% python3 -q
>>> import numpy as np
>>> np.set_printoptions(precision=2, suppress=True, linewidth=140)
>>> K = np.array([[0.0, 0.0, 4.0, 0.0, 1.0],
...     [0.0, 0.0, 5.0, 1.0, 1.0],
...     [4.0, 5.0, 0.0, 0.0, 0.0],
...     [0.0, 1.0, 0.0, 0.0, 0.0],
...     [1.0, 1.0, 0.0, 0.0, 0.0]])
>>> K
array([[0., 0., 4., 0., 1.],
       [0., 0., 5., 1., 1.],
       [4., 5., 0., 0., 0.],
       [0., 1., 0., 0., 0.],
       [1., 1., 0., 0., 0.]])
>>> # rows and columns are dependent
>>> ev, vecs = np.linalg.eigh(K)
>>> np.round(np.linalg.eigvalsh(K @ K), 2) + 0
array([ 0.  ,  0.41,  0.41, 43.59, 43.59])
>>> np.round(np.linalg.svd(K, compute_uv=False), 2) + 0
array([6.6 , 6.6 , 0.64, 0.64, 0.  ])
>>> np.round(vecs.T @ K @ vecs, 2) + 0
array([[-6.6 ,  0.  ,  0.  ,  0.  ,  0.  ],
       [ 0.  , -0.64,  0.  ,  0.  ,  0.  ],
       [ 0.  ,  0.  ,  0.  ,  0.  ,  0.  ],
       [ 0.  ,  0.  ,  0.  ,  0.64,  0.  ],
       [ 0.  ,  0.  ,  0.  ,  0.  ,  6.6 ]])
>>> np.linalg.eigvalsh(K + 3 * np.eye(5))
array([-3.6 ,  2.36,  3.  ,  3.64,  9.6 ])
>>> np.abs(vecs[:, -1]).round(6).argmax()
np.int64(2)
>>> np.round(vecs.T @ vecs, 2) + 0
array([[1., 0., 0., 0., 0.],
       [0., 1., 0., 0., 0.],
       [0., 0., 1., 0., 0.],
       [0., 0., 0., 1., 0.],
       [0., 0., 0., 0., 1.]])
>>> np.unique(ev.round(6) + 0, return_counts=True)[1]
array([1, 1, 1, 1, 1])
>>> U, sigma, Vh = np.linalg.svd(K, full_matrices=False)
>>> sigma.round(2) + 0
array([6.6 , 6.6 , 0.64, 0.64, 0.  ])
>>> U.shape, sigma.shape, Vh.shape
((5, 5), (5,), (5, 5))
>>> np.round(U.T @ K @ Vh.T, 2) + 0
array([[6.6 , 0.  , 0.  , 0.  , 0.  ],
       [0.  , 6.6 , 0.  , 0.  , 0.  ],
       [0.  , 0.  , 0.64, 0.  , 0.  ],
       [0.  , 0.  , 0.  , 0.64, 0.  ],
       [0.  , 0.  , 0.  , 0.  , 0.  ]])
>>> np.round(U.T @ U, 2) + 0
array([[1., 0., 0., 0., 0.],
       [0., 1., 0., 0., 0.],
       [0., 0., 1., 0., 0.],
       [0., 0., 0., 1., 0.],
       [0., 0., 0., 0., 1.]])
>>> np.round(Vh @ Vh.T, 2) + 0
array([[1., 0., 0., 0., 0.],
       [0., 1., 0., 0., 0.],
       [0., 0., 1., 0., 0.],
       [0., 0., 0., 1., 0.],
       [0., 0., 0., 0., 1.]])
>>> round(float(np.sqrt((sigma ** 2).sum())), 2), round(np.linalg.norm(K), 2)
(9.38, np.float64(9.38))
>>> np.round(sigma / sigma[0], 2) + 0
array([1. , 1. , 0.1, 0.1, 0. ])
>>> np.cumsum(sigma ** 2) / np.sum(sigma ** 2)
array([0.5 , 0.99, 1.  , 1.  , 1.  ])
>>> np.allclose(U * sigma @ Vh, K)
True
>>> (sigma > 1e-8).sum()
np.int64(4)
>>> t3 = np.stack([K, 2 * K, K[::-1]])
>>> (t3 @ K.T).shape
(3, 5, 5)
>>> np.linalg.matrix_rank(t3.reshape(3, -1))
np.int64(2)
>>> np.einsum("bij,cij->bc", t3, t3)
array([[ 88., 176.,  41.],
       [176., 352.,  82.],
       [ 41.,  82.,  88.]])
>>> r = np.linalg.matrix_rank(K)
>>> r
np.int64(4)
>>> ns = np.linalg.svd(K)[2][r:].T
>>> np.allclose(K @ ns, 0)
True
>>> ns @ ns.T
array([[ 0.  ,  0.  ,  0.  ,  0.  ,  0.  ],
       [ 0.  ,  0.  ,  0.  ,  0.  ,  0.  ],
       [ 0.  ,  0.  ,  0.06, -0.06, -0.22],
       [ 0.  ,  0.  , -0.06,  0.06,  0.22],
       [ 0.  ,  0.  , -0.22,  0.22,  0.89]])
>>> [int(np.linalg.matrix_rank(np.delete(K, i, axis=0))) for i in range(5)]
[3, 3, 4, 4, 4]
>>> np.round(K @ ns, 2) + 0
array([[0.],
       [0.],
       [0.],
       [0.],
       [0.]])
>>> q, _ = np.linalg.qr(np.array([[-0.8, -1.6, 0.0], [-2.0, 0.6, 1.1], [-0.4, -1.6, -0.7]]))
>>> mat = q[:, :3]
>>> mat
array([[-0.37,  0.64, -0.68],
       [-0.91, -0.39,  0.13],
       [-0.18,  0.66,  0.72]])
>>> # orthonormal columns
>>> q, R = np.linalg.qr(mat)
>>> q @ R
array([[-0.37,  0.64, -0.68],
       [-0.91, -0.39,  0.13],
       [-0.18,  0.66,  0.72]])
>>> R.round(2) + 0
array([[1., 0., 0.],
       [0., 1., 0.],
       [0., 0., 1.]])
>>> np.trace(q @ q.T)
np.float64(3.0)
>>> t = np.radians(15)
>>> R = np.eye(3)
>>> R[1, 1] = R[2, 2] = np.cos(t)
>>> R[1, 2], R[2, 1] = -np.sin(t), np.sin(t)
>>> R
array([[ 1.  ,  0.  ,  0.  ],
       [ 0.  ,  0.97, -0.26],
       [ 0.  ,  0.26,  0.97]])
>>> other = mat @ R.T
>>> other
array([[-0.37,  0.79, -0.49],
       [-0.91, -0.41,  0.02],
       [-0.18,  0.45,  0.87]])
>>> np.abs(other - mat).max(axis=0)
array([0.  , 0.21, 0.19])
>>> q, R = np.linalg.qr(other)
>>> np.allclose(R.T @ R, other.T @ other)
True
>>> q @ R
array([[-0.37,  0.79, -0.49],
       [-0.91, -0.41,  0.02],
       [-0.18,  0.45,  0.87]])
>>> vec = np.array([9, 2, 8])
>>> np.round(np.linalg.det(mat), 2)
np.float64(1.0)
>>> np.abs(np.linalg.eigvals(mat))
array([1., 1., 1.])
>>> np.linalg.inv(mat)
array([[-0.37, -0.91, -0.18],
       [ 0.64, -0.39,  0.66],
       [-0.68,  0.13,  0.72]])
>>> 3 - np.linalg.matrix_rank(mat - np.eye(3), tol=1e-8)
np.int64(1)
>>> [p for p in range(1, 25) if np.allclose(np.linalg.matrix_power(mat, p), np.eye(3))]
[]
>>> rng = np.random.default_rng(319)
>>> lab = rng.permutation(3)
>>> lab
array([1, 2, 0])
>>> other = mat[lab][:, lab]
>>> round(float(np.trace(other)), 2)
-0.03
>>> np.diag(other)
array([-0.39,  0.72, -0.37])
>>> u = np.array([3, 3, 1])
>>> r1 = np.array([-3, -2, 2, 3, 0])
>>> arr = np.outer(u, r1)
>>> arr
array([[-9, -6,  6,  9,  0],
       [-9, -6,  6,  9,  0],
       [-3, -2,  2,  3,  0]])
>>> np.linalg.matrix_rank(arr, rtol=0.1)
np.int64(1)
>>> np.linalg.cond(arr) > 100
np.True_
>>> np.argsort(-np.linalg.norm(arr, axis=0).round(6), kind="stable")[:3]
array([0, 3, 1])
>>> lab = rng.permutation(5)
>>> lab
array([2, 4, 0, 1, 3])
>>> other = K[lab][:, lab]
>>> np.trace(other)
np.float64(0.0)
>>> np.round(np.sort(np.abs(np.linalg.eigvals(other))), 2) + 0
array([0.  , 0.64, 0.64, 6.6 , 6.6 ])
>>> other
array([[0., 0., 4., 5., 0.],
       [0., 0., 1., 1., 0.],
       [4., 1., 0., 0., 0.],
       [5., 1., 0., 0., 1.],
       [0., 0., 0., 1., 0.]])
>>> round(np.linalg.eigvals(other).sum().real, 2)
np.float64(0.0)
>>> round(float(np.linalg.det(2 * other)), 2), round(float(np.linalg.det(other)), 2)
(0.0, 0.0)
>>> np.einsum("ij,ji->", other, other)
np.float64(88.0)
>>> np.round(np.linalg.eigvals(other), 2) + 0
array([-6.6 ,  6.6 , -0.64,  0.  ,  0.64])
>>> np.round(np.linalg.det(other.T), 2)
np.float64(0.0)
>>> gram = arr.T @ arr
>>> (arr @ arr.T).shape
(3, 3)
>>> np.diag(gram)
array([171,  76,  76, 171,   0])
>>> np.round(np.linalg.eigvalsh(gram)[::-1], 2) + 0
array([494.,   0.,   0.,   0.,   0.])
>>> gram
array([[ 171,  114, -114, -171,    0],
       [ 114,   76,  -76, -114,    0],
       [-114,  -76,   76,  114,    0],
       [-171, -114,  114,  171,    0],
       [   0,    0,    0,    0,    0]])
>>> U, sigma, Vh = np.linalg.svd(arr)
>>> vecs = Vh[:(sigma > 1e-8).sum()]
>>> vec = arr[0] + 2 * arr[1] + rng.integers(2) * np.eye(5)[2]
>>> vec
array([-27., -18.,  18.,  27.,   0.])
>>> np.linalg.matrix_rank(np.vstack([arr, vec]))
np.int64(1)
>>> np.allclose(vecs.T @ vecs @ vec, vec)
True
>>> round(float(np.linalg.norm(vec - vecs.T @ vecs @ vec)), 2)
0.0
>>> vecs.T @ vecs
array([[ 0.35,  0.23, -0.23, -0.35,  0.  ],
       [ 0.23,  0.15, -0.15, -0.23,  0.  ],
       [-0.23, -0.15,  0.15,  0.23,  0.  ],
       [-0.35, -0.23,  0.23,  0.35,  0.  ],
       [ 0.  ,  0.  ,  0.  ,  0.  ,  0.  ]])
>>> np.diag(vecs.T @ vecs)
array([0.35, 0.15, 0.15, 0.35, 0.  ])
>>> A = np.load("data.npy")
>>> A
array([[-15,   9,  -9,   9, -15,   3,   9,  15],
       [ 15,  -9,   9,  -9,  15,  -3,  -9, -15],
       [  0,   0,   0,   0,   0,   0,   0,   0],
       [ 10,  -6,   6,  -6,  10,  -2,  -6, -10],
       [  0,   0,   0,   0,   0,   0,   0,   0],
       [ -5,   3,  -3,   3,  -5,   1,   3,   5],
       [ 10,  -6,   6,  -6,  10,  -2,  -6, -10],
       [ 10,  -6,   6,  -6,  10,  -2,  -6, -10]])
>>> # looks like rank 1
>>> np.linalg.matrix_rank(A, rtol=0.1)
np.int64(1)
>>> np.argsort(-np.linalg.norm(A, axis=0).round(6), kind="stable")[:3]
array([0, 4, 7])
>>> np.linalg.cond(A) > 100
np.True_
>>> np.abs(np.diag(np.linalg.qr(A)[1])) > 1e-9
array([ True, False, False, False, False, False, False, False])
>>> A @ np.linalg.pinv(A) @ A
array([[-15.,   9.,  -9.,   9., -15.,   3.,   9.,  15.],
       [ 15.,  -9.,   9.,  -9.,  15.,  -3.,  -9., -15.],
       [  0.,   0.,   0.,   0.,   0.,   0.,   0.,   0.],
       [ 10.,  -6.,   6.,  -6.,  10.,  -2.,  -6., -10.],
       [  0.,   0.,   0.,   0.,   0.,   0.,   0.,   0.],
       [ -5.,   3.,  -3.,   3.,  -5.,   1.,   3.,   5.],
       [ 10.,  -6.,   6.,  -6.,  10.,  -2.,  -6., -10.],
       [ 10.,  -6.,   6.,  -6.,  10.,  -2.,  -6., -10.]])
>>> np.allclose(A[:-1].T @ np.linalg.lstsq(A[:-1].T, A[-1])[0], A[-1])
True
>>> np.unique(A.round(6), axis=0).shape
(5, 8)
>>> r = np.linalg.matrix_rank(A)
>>> r
np.int64(1)
>>> ns = np.linalg.svd(A)[2][r:].T
>>> np.linalg.matrix_rank(A.T @ A), np.linalg.matrix_rank(A @ A.T)
(np.int64(1), np.int64(1))
>>> ns.shape
(8, 7)
>>> data = np.load("block15.npy")
>>> data
array([[-0.37,  0.51,  1.34, -0.48, -0.14, -0.72,  0.59,  0.07, -0.54],
       [ 1.81,  0.6 ,  0.2 , -0.16, -0.54, -1.35,  0.71, -0.62, -1.17],
       [-0.42, -0.34,  0.6 ,  0.77,  0.33, -1.46, -0.43,  0.44, -0.08]])
>>> t = np.radians(87)
>>> R = np.eye(9)
>>> R[2, 2] = R[5, 5] = np.cos(t)
>>> R[2, 5], R[5, 2] = -np.sin(t), np.sin(t)
>>> R
array([[ 1.  ,  0.  ,  0.  ,  0.  ,  0.  ,  0.  ,  0.  ,  0.  ,  0.  ],
       [ 0.  ,  1.  ,  0.  ,  0.  ,  0.  ,  0.  ,  0.  ,  0.  ,  0.  ],
       [ 0.  ,  0.  ,  0.05,  0.  ,  0.  , -1.  ,  0.  ,  0.  ,  0.  ],
       [ 0.  ,  0.  ,  0.  ,  1.  ,  0.  ,  0.  ,  0.  ,  0.  ,  0.  ],
       [ 0.  ,  0.  ,  0.  ,  0.  ,  1.  ,  0.  ,  0.  ,  0.  ,  0.  ],
       [ 0.  ,  0.  ,  1.  ,  0.  ,  0.  ,  0.05,  0.  ,  0.  ,  0.  ],
       [ 0.  ,  0.  ,  0.  ,  0.  ,  0.  ,  0.  ,  1.  ,  0.  ,  0.  ],
       [ 0.  ,  0.  ,  0.  ,  0.  ,  0.  ,  0.  ,  0.  ,  1.  ,  0.  ],
       [ 0.  ,  0.  ,  0.  ,  0.  ,  0.  ,  0.  ,  0.  ,  0.  ,  1.  ]])
>>> other = data @ R.T
>>> np.linalg.svd(data, compute_uv=False), np.linalg.svd(other, compute_uv=False)
(array([3.  , 2.1 , 1.47]), array([3.  , 2.1 , 1.47]))
>>> np.abs(other - data).max(axis=0)
array([0.  , 0.  , 1.16, 0.  , 0.  , 2.02, 0.  , 0.  , 0.  ])
>>> np.allclose(data @ data.T, other @ other.T)
True
>>> np.allclose(np.linalg.norm(data, axis=1), np.linalg.norm(other, axis=1))
True
>>> np.round(np.linalg.det(R), 2), round(float(np.trace(R)), 2)
(np.float64(1.0), 7.1)
